% ipython --no-banner

In [1]: import numpy as np

In [2]: np.set_printoptions(suppress=True, linewidth=120)

In [3]: mat = np.array([[-3, -8, 9, -2, -8, -9, -3, 3],
   ...:     [-3, 0, -6, -6, -8, 8, 6, 6],
   ...:     [5, -8, 7, 5, -5, -2, 7, 4],
   ...:     [0, 4, -7, -6, 8, 5, 2, -3],
   ...:     [-8, -1, -3, -5, -1, -5, -8, 9],
   ...:     [-9, 0, 3, -4, -3, 5, -9, -1],
   ...:     [-3, -7, -3, 2, 6, 5, -5, 3],
   ...:     [-7, 2, 9, -3, 2, 8, 2, 4]])

In [4]: mat
Out[4]: 
array([[-3, -8,  9, -2, -8, -9, -3,  3],
       [-3,  0, -6, -6, -8,  8,  6,  6],
       [ 5, -8,  7,  5, -5, -2,  7,  4],
       [ 0,  4, -7, -6,  8,  5,  2, -3],
       [-8, -1, -3, -5, -1, -5, -8,  9],
       [-9,  0,  3, -4, -3,  5, -9, -1],
       [-3, -7, -3,  2,  6,  5, -5,  3],
       [-7,  2,  9, -3,  2,  8,  2,  4]])

In [5]: q, evecs = np.linalg.qr(mat[:, :6])[0], np.linalg.qr(mat[:, 6:])[0]

In [6]: s = np.linalg.svd(q.T @ evecs, compute_uv=False)

In [7]: round(float(np.linalg.norm(q @ q.T - evecs @ evecs.T, 2)), 2)
Out[7]: 1.0

In [8]: (s > 0.9).sum()
Out[8]: np.int64(1)

In [9]: (mat - mat.T) / 2
Out[9]: 
array([[ 0. , -2.5,  2. , -1. ,  0. ,  0. ,  0. ,  5. ],
       [ 2.5,  0. ,  1. , -5. , -3.5,  4. ,  6.5,  2. ],
       [-2. , -1. ,  0. ,  6. , -1. , -2.5,  5. , -2.5],
       [ 1. ,  5. , -6. ,  0. ,  6.5,  4.5,  0. ,  0. ],
       [ 0. ,  3.5,  1. , -6.5,  0. , -1. , -7. ,  3.5],
       [ 0. , -4. ,  2.5, -4.5,  1. ,  0. , -7. , -4.5],
       [ 0. , -6.5, -5. ,  0. ,  7. ,  7. ,  0. ,  0.5],
       [-5. , -2. ,  2.5,  0. , -3.5,  4.5, -0.5,  0. ]])

In [10]: np.round(np.sort(np.abs(np.linalg.eigvals(mat))), 2)
Out[10]: array([ 5.86,  5.86, 10.03, 10.03, 10.09, 10.09, 11.61, 12.4 ])

In [11]: np.allclose(mat @ mat.T, mat.T @ mat)
Out[11]: False

In [12]: np.linalg.matrix_power(mat, 4)
Out[12]: 
array([[ 16052,   1959,  31748,  22816,  30052, -32806,  -3304, -11520],
       [  -623,  13130,  -4874,  -1964,  -7958,  12952,   2901,  -8850],
       [ 17900,  -3658,  14587,  11738,  11698, -24170,  13515,   1362],
       [-17475, -16595, -24171, -17748, -23932,  19195,  -5879,  17873],
       [-10808,  18449,  18243,   6089,  15017,  21563, -11496, -17105],
       [ -1550,   6270,   7359,   5765,   8181,   2383, -10864, -14567],
       [ -6543,     60,   -747,  -2750,    352,  23019,   4038,  -1605],
       [ -7608,  -2083,   -181,  -3051,  -8877,   7648,  -5981,   3702]])

In [13]: np.trace(mat)
Out[13]: np.int64(1)

In [14]: x0 = np.array([3, 2, 1, 3, 0, 1, 0, 2])

In [15]: y = mat @ x0

In [16]: y
Out[16]: array([-25, -13,  27, -18, -31, -33,  -9,  -1])

In [17]: np.round(np.linalg.solve(mat, mat[:, 1]), 2)
Out[17]: array([-0.,  1., -0., -0.,  0., -0.,  0.,  0.])

In [18]: np.round(np.linalg.solve(mat.T, mat[6]), 2) + 0
Out[18]: array([0., 0., 0., 0., 0., 0., 1., 0.])

In [19]: np.linalg.norm(mat, axis=1).argmax()
Out[19]: np.int64(0)

In [20]: round(float(np.linalg.norm(mat) ** 2 / np.linalg.norm(mat, 2) ** 2), 2)
Out[20]: 3.1

In [21]: np.round(np.linalg.norm(mat, 1), 2), round(np.linalg.norm(mat, np.inf), 2)
Out[21]: (np.float64(47.0), np.float64(45.0))

In [22]: out = np.array([[6, 8, 4],
    ...:     [8, 7, 0],
    ...:     [0, 5, 2],
    ...:     [6, 9, 9],
    ...:     [8, 9, 8],
    ...:     [9, 4, 3],
    ...:     [8, 8, 6],
    ...:     [1, 9, 4]])

In [23]: np.einsum("ik,kj->ij", mat, out)
Out[23]: 
array([[-260, -158, -109],
       [   8,  -46,  -58],
       [  -2,  103,   91],
       [ 118,   20,   11],
       [-194, -143, -118],
       [-130, -181, -133],
       [  -6,   -9,   45],
       [  64,   78,   31]])

In [24]: arr = np.load("a.npy")

In [25]: arr
Out[25]: 
array([[ -6.,   4.,  -2.,   0.],
       [-12.,   8.,  -4.,   0.],
       [  0.,   0.,   0.,   0.],
       [  0.,   0.,   0.,   0.]])

In [26]: round(float(np.trace(np.linalg.pinv(arr) @ arr)), 2)
Out[26]: 1.0

In [27]: np.round(arr @ np.linalg.pinv(arr) @ arr, 2)
Out[27]: 
array([[ -6.,   4.,  -2.,   0.],
       [-12.,   8.,  -4.,   0.],
       [  0.,   0.,   0.,   0.],
       [  0.,   0.,   0.,   0.]])

In [28]: np.unique(arr.round(6), axis=0).shape
Out[28]: (3, 4)

In [29]: out = np.array([[0, 4], [0, -5]])

In [30]: cent = np.kron(out, arr)

In [31]: np.linalg.matrix_rank(cent)
Out[31]: np.int64(1)

In [32]: np.argsort(-np.linalg.norm(arr, axis=0).round(6), kind="stable")[:3]
Out[32]: array([0, 1, 2])

In [33]: np.linalg.cond(arr) > 100
Out[33]: np.True_

In [34]: X = np.loadtxt("m.csv", delimiter=",")

In [35]: X
Out[35]: 
array([[-8.29,  4.96,  2.59],
       [ 4.62, -8.57,  2.26],
       [ 2.34, -9.72,  0.09],
       [ 7.76,  5.22,  3.55],
       [-8.06,  1.28,  5.78],
       [-4.73, -7.65,  4.38],
       [ 0.9 ,  9.87,  1.32],
       [-7.63,  5.45,  3.47],
       [-8.6 ,  3.71,  3.5 ],
       [ 1.79, -1.74,  9.68],
       [ 5.73, -5.12, -6.4 ],
       [ 1.93,  6.82,  7.05],
       [-2.05,  5.58, -8.04],
       [ 8.1 ,  1.83, -5.57],
       [ 8.41,  0.16,  5.41],
       [-6.89,  2.27, -6.89],
       [ 1.65,  9.48, -2.72],
       [ 9.  ,  0.12,  4.35],
       [-5.79, -7.48, -3.25],
       [-8.79, -0.14,  4.76],
       [-4.39, -6.41,  6.3 ],
       [ 7.91,  2.08, -5.76],
       [ 0.29,  7.36,  6.77],
       [-3.76,  2.53, -8.91],
       [ 6.07, -7.65,  2.15],
       [-2.75, -4.13, -8.68],
       [-5.42, -7.93, -2.78],
       [ 6.  , -7.97,  0.75],
       [ 8.21, -5.71, -0.3 ],
       [ 6.92, -3.31, -6.41]])

In [36]: cen = (X - X.mean(axis=0)) / X.std(axis=0)

In [37]: np.round(cen.std(axis=0), 2)
Out[37]: array([1., 1., 1.])

In [38]: c = np.linalg.lstsq(np.delete(cen, 1, axis=1), cen[:, 1])[0]

In [39]: c.round(2)
Out[39]: array([-0.13,  0.06])

In [40]: np.abs(c).argmax()
Out[40]: np.int64(0)

In [41]: round(1 - np.var(cen[:, 1] - np.delete(cen, 1, axis=1) @ c), 2)
Out[41]: np.float64(0.02)

In [42]: cen = X - X.mean(axis=0)

In [43]: Uu, s, Vh = np.linalg.svd(cen, full_matrices=False)

In [44]: np.searchsorted(np.cumsum(s ** 2) / (s ** 2).sum(), 0.9) + 1
Out[44]: np.int64(3)

In [45]: np.round(cen.mean(axis=0), 2) + 0
Out[45]: array([0., 0., 0.])

In [46]: np.abs(Vh[0]).argmax()
Out[46]: np.int64(0)

In [47]: s.round(2)
Out[47]: array([35.16, 30.44, 28.69])

In [48]: np.linalg.matrix_rank(cen)
Out[48]: np.int64(3)

In [49]: K = np.load("x.npy")

In [50]: K
Out[50]: 
array([[ 0,  0,  1, -4, -1, -2, -1],
       [ 0,  0,  0,  1,  1,  1,  3],
       [-1,  0,  0,  1,  1, -1, -3],
       [ 4, -1, -1,  0,  0, -5,  0],
       [ 1, -1, -1,  0,  0, -3, -5],
       [ 2, -1,  1,  5,  3,  0, -2],
       [ 1, -3,  3,  0,  5,  2,  0]])

In [51]: cov = arr.T @ arr

In [52]: (arr @ arr.T).shape
Out[52]: (4, 4)

In [53]: Uu, s, Vh = np.linalg.svd(K)

In [54]: s.round(2) + 0
Out[54]: array([8.83, 8.83, 5.51, 5.51, 1.27, 1.27, 0.  ])

In [55]: np.argmax(s[:-1] / (s[1:] + 1e-6)) + 1
Out[55]: np.int64(6)

In [56]: out = Uu[:, :6] @ np.diag(s[:6]) @ Vh[:6]

In [57]: np.round(np.linalg.norm(K - out, 2), 2), round(float(s[6]), 2)
Out[57]: (np.float64(0.0), 0.0)

In [58]: np.linalg.matrix_rank(K, rtol=0.05)
Out[58]: np.int64(6)

In [59]: out.round(2) + 0
Out[59]: 
array([[ 0.,  0.,  1., -4., -1., -2., -1.],
       [ 0.,  0.,  0.,  1.,  1.,  1.,  3.],
       [-1.,  0.,  0.,  1.,  1., -1., -3.],
       [ 4., -1., -1.,  0.,  0., -5.,  0.],
       [ 1., -1., -1.,  0.,  0., -3., -5.],
       [ 2., -1.,  1.,  5.,  3.,  0., -2.],
       [ 1., -3.,  3.,  0.,  5.,  2.,  0.]])

In [60]: rng = np.random.default_rng(129)

In [61]: idx = rng.permutation(7)

In [62]: idx
Out[62]: array([3, 1, 4, 5, 6, 0, 2])

In [63]: out = K[idx][:, idx]

In [64]: np.trace(out)
Out[64]: np.int64(0)

In [65]: np.allclose(out, K)
Out[65]: False

In [66]: np.argsort(-np.linalg.norm(K, axis=0).round(6), kind="stable")[:3]
Out[66]: array([6, 5, 3])

In [67]: np.linalg.matrix_rank(K, rtol=0.1)
Out[67]: np.int64(6)

In [68]: np.linalg.cond(K) > 100
Out[68]: np.True_

In [69]: W0 = np.loadtxt("run5.csv", delimiter=",")

In [70]: W0.round(2)
Out[70]: 
array([[-0.48, -0.65, -0.57,  0.15, -0.03],
       [ 0.71, -0.24, -0.41, -0.22,  0.47],
       [ 0.29,  0.39, -0.57,  0.3 , -0.59],
       [-0.43,  0.58, -0.43, -0.34,  0.42],
       [ 0.  ,  0.15,  0.02,  0.85,  0.5 ]])

In [71]: proj = np.triu(np.array([[-3, 2, -3, -1, -2],
    ...:     [-1, -3, -1, 0, 0],
    ...:     [0, 0, 1, 0, -3],
    ...:     [-2, 1, 1, -1, 2],
    ...:     [1, 0, -1, -2, -2]]), 1) + np.eye(5)

In [72]: out = proj @ W0 @ np.linalg.inv(proj)

In [73]: round(float(np.linalg.det(out)), 2)
Out[73]: 1.0

In [74]: np.round(np.trace(out), 2), np.round(np.trace(W0), 2)
Out[74]: (np.float64(-1.13), np.float64(-1.13))

In [75]: out = np.array([[-3, 7, -5, 2, 2, -2],
    ...:     [4, -6, 7, 2, -3, -3],
    ...:     [5, 8, -7, -7, 8, -3],
    ...:     [4, -3, -6, -8, -9, 5],
    ...:     [9, 0, 9, -7, 7, -2]])

In [76]: A = out.T @ out

In [77]: A
Out[77]: 
array([[ 147,  -17,   65, -128,   49,  -19],
       [ -17,  158, -115,  -30,  123,  -35],
       [  65, -115,  240,   38,   30,  -38],
       [-128,  -30,   38,  170,  -35,  -15],
       [  49,  123,   30,  -35,  207,  -78],
       [ -19,  -35,  -38,  -15,  -78,   51]])

In [78]: # equal to its transpose

In [79]: [round(float(x), 2) for x in np.linalg.svd(A, compute_uv=False)[:3]]
Out[79]: [371.98, 335.53, 240.99]
